$ python -q
>>> import numpy as np
>>> import numpy.linalg as la
>>> np.set_printoptions(precision=3, suppress=True, linewidth=140)
>>> def rd(a):
...     return np.round(a, 3) + 0
... 
>>> A = np.loadtxt("mat.csv", delimiter=",")
>>> print(A)
[[ 0.3   -0.1    1.2  ]
 [ 0.2    0.8    1.3  ]
 [ 0.172  0.002  1.234]]
>>> rd(la.norm(A) ** 2 / la.norm(A, 2) ** 2)
np.float64(1.092)
>>> print(rd(A[0] @ A[1]))
1.54
>>> rd(la.norm(A[0] - A[1]))
np.float64(0.911)
>>> print(rd(la.norm(A, 2)))
2.236
>>> la.norm(A, axis=1).argmax()
np.int64(1)
>>> rd(la.norm(A, "nuc"))
np.float64(2.998)
>>> rd(la.norm(A, axis=1))
array([1.241, 1.539, 1.246])
>>> evals, evecs = la.eig(A)
>>> print(rd(np.prod(evals)))
0.133
>>> r0 = np.array([-2, 2, -2])
>>> A2 = A + np.outer(r0, np.eye(3)[0])
>>> la.matrix_rank(la.inv(A2) - la.inv(A), tol=1e-8)
np.int64(1)
>>> def softmax(z):
...     e = np.exp(z - z.max(axis=-1, keepdims=True))
...     return e / e.sum(axis=-1, keepdims=True)
... 
>>> print(rd(softmax(A[2] + 5)))
[0.211 0.178 0.611]
>>> print(softmax(A).sum(axis=1))
[1. 1. 1.]
>>> print(rd(softmax(A[2])))
[0.211 0.178 0.611]
>>> att = A @ A.T / np.sqrt(3)
>>> softmax(att).round(6).argmax(axis=1)
array([0, 1, 1])
>>> rd(softmax(att)[2] @ A)
array([0.223, 0.245, 1.246])
>>> rd(np.poly(A))
array([ 1.   , -2.334,  1.408, -0.133])
>>> rd(la.det(2 * A)), rd(la.det(A))
(np.float64(1.064), np.float64(0.133))
>>> rd(la.det(A.T))
np.float64(0.133)
>>> feats = np.array([[-3.95, 4.0, -2.0], [9.0, 8.05, 1.0], [-4.0, 4.0, -1.95]])
>>> r0 = np.array([-2, 0, 1])
>>> A2 = feats + np.outer(r0, np.eye(3)[2])
>>> A2
array([[-3.95,  4.  , -4.  ],
       [ 9.  ,  8.05,  1.  ],
       [-4.  ,  4.  , -0.95]])
>>> print(la.matrix_rank(A2 - feats))
1
>>> np.allclose(A2, A2.T)
False
>>> rd(np.abs(la.eigvals(A2)).max())
np.float64(10.156)
>>> assert A2 == A2.T
Traceback (most recent call last):
  File "<python-input-35>", line 1, in <module>
    assert A2 == A2.T
           ^^^^^^^^^^
ValueError: The truth value of an array with more than one element is ambiguous. Use a.any() or a.all()
>>> rd(np.sort(np.abs(la.eigvals(A2))))
array([ 2.225,  9.231, 10.156])
>>> print(rd(A2 @ A2))
[[ 67.602   0.4    23.6  ]
 [ 32.9   104.803 -28.9  ]
 [ 55.6    12.4    20.902]]
>>> Uu, s, VT = la.svd(feats, full_matrices=False)
>>> rd(np.cumsum(s ** 2) / np.sum(s ** 2))
array([0.676, 1.   , 1.   ])
>>> print(rd(s))
[12.15   8.402  0.043]
>>> rd(s / s[0])
array([1.   , 0.692, 0.004])
>>> print(Uu.shape, s.shape, VT.shape)
(3, 3) (3,) (3, 3)
>>> rd(np.abs(VT[0]))
array([0.784, 0.611, 0.105])
>>> Uu, s, VT = la.svd(feats)
>>> rd(s)
array([12.15 ,  8.402,  0.043])
>>> A2 = Uu[:, :2] @ np.diag(s[:2]) @ VT[:2]
>>> rd(la.norm(feats - A2, 2)), rd(s[2])
(np.float64(0.043), np.float64(0.043))
>>> print(rd(la.norm(feats - A2) / la.norm(feats)))
0.003
>>> rd(A2)
array([[-3.958,  4.006, -1.971],
       [ 9.   ,  8.05 ,  1.   ],
       [-3.992,  3.994, -1.979]])
>>> O = feats.astype(float).copy()
>>> for j in range(3):
...     O[:, j] -= O[:, :j] @ (O[:, :j].T @ O[:, j])
...     O[:, j] /= la.norm(O[:, j])
... 
>>> rd(O.T @ O)
array([[1., 0., 0.],
       [0., 1., 0.],
       [0., 0., 1.]])
>>> F = np.array([[-5, -1, 3, 3], [-5, -1, 3, 3], [5, -1, 3, 1], [0, -2, -4, 2]])
>>> F
array([[-5, -1,  3,  3],
       [-5, -1,  3,  3],
       [ 5, -1,  3,  1],
       [ 0, -2, -4,  2]])
>>> # row 1 repeats row 0
>>> rng = np.random.default_rng(39875)
>>> labels = rng.permutation(4)
>>> labels
array([0, 1, 2, 3])
>>> A2 = F[labels][:, labels]
>>> rd(la.det(A2)), rd(la.det(F[labels]))
(np.float64(0.0), np.float64(0.0))
>>> np.diag(A2)
array([-5, -1,  3,  2])
>>> A2
array([[-5, -1,  3,  3],
       [-5, -1,  3,  3],
       [ 5, -1,  3,  1],
       [ 0, -2, -4,  2]])
>>> np.allclose(A2, F)
True
>>> A2 = np.array([[0, 1, 1], [0, 2, 0], [1, 0, 0]])
>>> la.matrix_rank(np.vstack([A, A2.T]))
np.int64(3)
>>> hat = np.triu(np.array([[2, 2, -1, 1], [-1, 2, -2, -1], [-1, 1, -2, 0], [0, -1, -2, 2]]), 1) + np.eye(4)
>>> A2 = hat @ F @ la.inv(hat)
>>> la.matrix_rank(A2)
np.int64(3)
>>> np.trace(A2), np.trace(F)
(np.float64(-1.0), np.int64(-1))
>>> np.allclose(F[:-1].T @ la.lstsq(F[:-1].T, F[-1])[0], F[-1])
False
>>> arr = np.load("m.npy")
>>> arr
array([[-1.   ,  0.293,  0.9  ],
       [ 0.2  , -0.198, -0.8  ],
       [ 1.   , -1.241, -0.3  ],
       [ 0.9  , -1.13 , -0.6  ],
       [-1.1  ,  1.09 , -0.6  ],
       [ 1.5  , -1.422, -0.4  ],
       [-1.8  ,  1.572,  1.   ],
       [ 0.1  , -0.064, -0.1  ],
       [-1.5  ,  1.567,  0.2  ],
       [ 0.9  , -0.944, -0.9  ],
       [ 0.5  , -0.224,  1.   ],
       [ 0.   ,  0.325, -1.3  ],
       [ 1.8  , -1.871,  3.3  ],
       [ 0.   , -0.047, -0.2  ],
       [ 0.   , -0.319,  0.   ],
       [-1.6  ,  1.285, -1.3  ],
       [ 0.3  , -0.574,  0.5  ]])
>>> gram = np.cov(arr, rowvar=False)
>>> rd(arr.std(axis=0))
array([1.05 , 1.015, 1.08 ])
>>> gram.shape
(3, 3)
>>> rd(np.corrcoef(arr[:, 2], arr[:, 1])[0, 1])
np.float64(-0.247)
>>> np.median(arr, axis=0)
array([ 0.1  , -0.198, -0.2  ])
>>> hat = arr @ la.solve(arr.T @ arr, arr.T)
>>> rd(hat @ arr[:, 1])
array([ 0.293, -0.198, -1.241, -1.13 ,  1.09 , -1.422,  1.572, -0.064,  1.567, -0.944, -0.224,  0.325, -1.871, -0.047, -0.319,  1.285,
       -0.574])
>>> rd(la.eigvalsh(hat))
array([0., 0., 0., 0., 0., 0., 0., 0., 0., 0., 0., 0., 0., 0., 1., 1., 1.])
>>> np.allclose(hat @ hat, hat)
True
>>> rd(np.trace(hat))
np.float64(3.0)
>>> Xc = arr - arr.mean(axis=1)
Traceback (most recent call last):
  File "<python-input-83>", line 1, in <module>
    Xc = arr - arr.mean(axis=1)
         ~~~~^~~~~~~~~~~~~~~~~~
ValueError: operands could not be broadcast together with shapes (17,3) (17,) 
>>> Xc = arr - arr.mean(axis=0)
>>> Uu, s, VT = la.svd(Xc, full_matrices=False)
>>> np.abs(Uu[:, 0]).argmax()
np.int64(12)
>>> rd(np.abs(VT[-1]))
array([0.69 , 0.723, 0.032])
>>> rd(s ** 2 / (s ** 2).sum())
array([0.674, 0.318, 0.008])
>>> np.abs(VT[0]).argmax()
np.int64(0)
>>> rd(Xc.mean(axis=0))
array([0., 0., 0.])
>>> np.searchsorted(np.cumsum(s ** 2) / (s ** 2).sum(), 0.9) + 1
np.int64(2)
>>> (np.sign(Uu[:, 0]) == np.sign(Uu[0, 0])).astype(int)
array([1, 1, 0, 0, 1, 0, 1, 1, 1, 0, 0, 1, 0, 1, 0, 1, 0])
>>> print(rd(s))
[6.148 4.224 0.675]
>>> rd((s ** 2).sum() ** 2 / (s ** 4).sum())
np.float64(1.801)
>>> la.matrix_rank(Xc)
np.int64(3)
>>> rd(VT[0] * np.sign(VT[0, np.abs(VT[0]).argmax()]))
array([ 0.679, -0.662,  0.317])
>>> m1 = np.loadtxt("layer2.csv", delimiter=",")
>>> m1
array([[ -5.518, -30.654,  28.215],
       [-12.39 ,   8.632, -21.722],
       [-22.677,   7.668,  34.239],
       [-30.936,   6.406,  -4.597],
       [  4.061,   3.179,   6.364],
       [-24.305,  17.224,  15.356],
       [-12.343,  -0.328,  -1.412],
       [ -2.538, -17.625,  24.657],
       [ -5.765, -12.215,  -8.168],
       [-14.817,  -5.914, -17.409],
       [ -5.9  ,  -6.575,   6.266],
       [ -6.511,  -0.884,  -2.784],
       [  0.093,  -4.23 ,  19.742],
       [ -1.203, -19.752,  -4.761],
       [ 31.475,  13.875,  15.242],
       [  8.762,  23.026,  -7.738],
       [-23.469,  11.835,  -0.249]])
>>> Xc = m1 - m1.mean(axis=1)
Traceback (most recent call last):
  File "<python-input-99>", line 1, in <module>
    Xc = m1 - m1.mean(axis=1)
         ~~~^~~~~~~~~~~~~~~~~
ValueError: operands could not be broadcast together with shapes (17,3) (17,) 
>>> Xc = m1 - m1.mean(axis=0)
>>> Uu, s, VT = la.svd(Xc, full_matrices=False)
>>> np.searchsorted(np.cumsum(s ** 2) / (s ** 2).sum(), 0.9) + 1
np.int64(3)
>>> np.abs(Uu[:, 0]).argmax()
np.int64(0)
>>> (np.sign(Uu[:, 0]) == np.sign(Uu[0, 0])).astype(int)
array([1, 0, 1, 0, 1, 0, 0, 1, 0, 0, 1, 0, 1, 1, 1, 0, 0])
>>> print(rd(VT[0] * np.sign(VT[0, np.abs(VT[0]).argmax()])))
[ 0.325 -0.459  0.827]
>>> rd(np.abs(VT[-1]))
array([0.146, 0.84 , 0.523])
>>> rd((s ** 2).sum() ** 2 / (s ** 4).sum())
np.float64(2.867)
>>> np.abs(VT[0]).argmax()
np.int64(2)
>>> gram = np.cov(m1, rowvar=False)
>>> rd(np.corrcoef(m1[:, 1], m1[:, 2])[0, 1])
np.float64(-0.202)
>>> rd(gram)
array([[216.672,  -7.894,  24.42 ],
       [ -7.894, 201.761, -45.848],
       [ 24.42 , -45.848, 255.055]])
>>> gram.shape
(3, 3)
>>> mat = np.tril(np.array([[0, -2], [2, 0]]), -1) + np.eye(2, dtype=int)
>>> mat
array([[1, 0],
       [2, 1]])
>>> gram = arr.T @ arr
>>> (arr @ arr.T).shape
(17, 17)
>>> np.allclose(gram, gram.T)
True
>>> rd(la.svd(arr, compute_uv=False) ** 2)
array([37.928, 17.844,  0.543])
>>> x = np.array([-2, -2])
>>> h = np.maximum(mat @ x, 0)
>>> np.flatnonzero(h > 1e-9)
array([], dtype=int64)
>>> np.maximum(mat @ x, 0) - np.maximum(-mat @ x, 0)
array([-2, -6])
>>> mat * (h > 1e-9)[:, None]
array([[0, 0],
       [0, 0]])
>>> mat.T @ h
array([0, 0])
>>> print(rd(softmax(10 * mat[1])))
[1. 0.]
>>> att = mat @ mat.T / np.sqrt(2)
>>> print(softmax(att).round(6).argmax(axis=1))
[1 1]
>>> rd(softmax(att)[1] @ mat)
array([1.893, 0.893])
>>> labels = rng.permutation(2)
>>> A2 = mat[:, labels] * rng.choice([-1, 1], 2)
>>> print(A2)
[[0 1]
 [1 2]]
>>> Uu, _, VT = la.svd(mat.T @ A2)
>>> rd(Uu @ VT)
array([[0., 1.],
       [1., 0.]])
>>> labels
array([1, 0])
>>> data = np.loadtxt("run8.csv", delimiter=",")
>>> print(rd(data))
[[ 0.908 -0.024 -0.254 -0.134]
 [-0.024  0.969  0.009 -0.171]
 [-0.254  0.009  0.071  0.037]
 [-0.134 -0.171  0.037  0.051]]
>>> A2 = np.array([[5, -2], [-3, 4]])
>>> cent = np.kron(A2, data)
>>> cent.shape
(8, 8)
>>> rd(la.norm(cent, 2)), rd(la.norm(A2, 2) * la.norm(data, 2))
(np.float64(7.077), np.float64(7.077))
>>> E = np.array([[5, 4, 0], [4, 4, 0], [0, 0, 0]])
>>> # 2 blocks once reordered
>>> rd(E @ la.pinv(E) @ E)
array([[5., 4., 0.],
       [4., 4., 0.],
       [0., 0., 0.]])
>>> np.einsum("ii->", E)
np.int64(9)
>>> print(np.kron(np.eye(2, dtype=int), E))
[[5 4 0 0 0 0]
 [4 4 0 0 0 0]
 [0 0 0 0 0 0]
 [0 0 0 5 4 0]
 [0 0 0 4 4 0]
 [0 0 0 0 0 0]]
>>> rd(la.det(E.T))
np.float64(0.0)
>>> rd(la.det(2 * E)), rd(la.det(E))
(np.float64(0.0), np.float64(0.0))
>>> rd(la.eigvals(E))
array([8.531, 0.469, 0.   ])
>>> rank = la.matrix_rank(E)
>>> rank
np.int64(2)
>>> ns = la.svd(E)[2][rank:].T
>>> [int(la.matrix_rank(E[:, :j + 1])) for j in range(3)]
[1, 2, 2]
>>> la.matrix_rank(E.T @ E), la.matrix_rank(E @ E.T)
(np.int64(2), np.int64(2))
>>> E @ ns
array([[0.],
       [0.],
       [0.]])
>>> print(ns.shape)
(3, 1)
>>> [int(la.matrix_rank(E[:i])) for i in range(1, len(E) + 1)]
[1, 2, 2]
>>> [int(la.matrix_rank(np.delete(E, i, axis=0))) for i in range(3)]
[1, 1, 2]
